$ python3 -q
>>> import numpy as np
>>> import numpy.linalg as la
>>> np.set_printoptions(precision=2, suppress=True, linewidth=140, legacy="1.25")
>>> F = np.array([[15, -15, 6, -6], [10, 25, 4, 10], [24, -24, 0, 0], [16, 40, 0, 0]])
>>> print(F)
[[ 15 -15   6  -6]
 [ 10  25   4  10]
 [ 24 -24   0   0]
 [ 16  40   0   0]]
>>> A2 = la.inv(F)
>>> print(round(float(la.det(F) * la.det(A2)), 2))
1.0
>>> print(la.inv(A2))
[[ 15. -15.   6.  -6.]
 [ 10.  25.   4.  10.]
 [ 24. -24.   0.   0.]
 [ 16.  40.   0.   0.]]
>>> print(la.det(F) * A2)
[[    0.     0.  3360.  2016.]
 [    0.     0. -1344.  2016.]
 [13440.  8064. -8400. -5040.]
 [-5376.  8064.  3360. -5040.]]
>>> print(np.round(F @ A2, 2) + 0)
[[1. 0. 0. 0.]
 [0. 1. 0. 0.]
 [0. 0. 1. 0.]
 [0. 0. 0. 1.]]
>>> print(np.allclose(A2, F.T))
False
>>> print(np.round(la.cond(F), 2))
9.14
>>> print((np.abs(A2) > 1e-9).astype(int))
[[0 0 1 1]
 [0 0 1 1]
 [1 1 1 1]
 [1 1 1 1]]
>>> print(np.round(la.slogdet(F)[0], 2))
1.0
>>> print(A2)
[[ 0.    0.    0.03  0.02]
 [ 0.    0.   -0.01  0.02]
 [ 0.12  0.07 -0.07 -0.04]
 [-0.05  0.07  0.03 -0.04]]
>>> rng = np.random.default_rng(73)
>>> K = (rng.random((6, 6)) < 0.3) + np.eye(6)
>>> K /= K.sum(axis=1, keepdims=True)
>>> print(K)
[[0.25 0.   0.25 0.   0.25 0.25]
 [0.   0.5  0.   0.   0.25 0.25]
 [0.   0.   0.67 0.33 0.   0.  ]
 [0.   0.2  0.   0.4  0.2  0.2 ]
 [0.   0.   0.33 0.   0.33 0.33]
 [0.   0.   0.   0.   0.   1.  ]]
>>> # a transition matrix
>>> print(np.sort(np.abs(la.eigvals(K)))[::-1])
[1.   0.84 0.46 0.46 0.28 0.25]
>>> print(np.round(la.matrix_power(K, 100), 2) + 0)
[[0. 0. 0. 0. 0. 1.]
 [0. 0. 0. 0. 0. 1.]
 [0. 0. 0. 0. 0. 1.]
 [0. 0. 0. 0. 0. 1.]
 [0. 0. 0. 0. 0. 1.]
 [0. 0. 0. 0. 0. 1.]]
>>> print(K.sum(axis=1))
[1. 1. 1. 1. 1. 1.]
>>> print(K @ np.ones(6))
[1. 1. 1. 1. 1. 1.]
>>> print(la.matrix_power(K, 2))
[[0.06 0.   0.31 0.08 0.15 0.4 ]
 [0.   0.25 0.08 0.   0.21 0.46]
 [0.   0.07 0.44 0.36 0.07 0.07]
 [0.   0.18 0.07 0.16 0.2  0.4 ]
 [0.   0.   0.33 0.11 0.11 0.44]
 [0.   0.   0.   0.   0.   1.  ]]
>>> p = np.eye(6)[0]
>>> for _ in range(5):
...     p = p @ K
...     print(p.round(2))
... 
[0.25 0.   0.25 0.   0.25 0.25]
[0.06 0.   0.31 0.08 0.15 0.4 ]
[0.02 0.02 0.27 0.14 0.08 0.48]
[0.   0.04 0.21 0.15 0.06 0.54]
[0.   0.05 0.16 0.13 0.06 0.6 ]
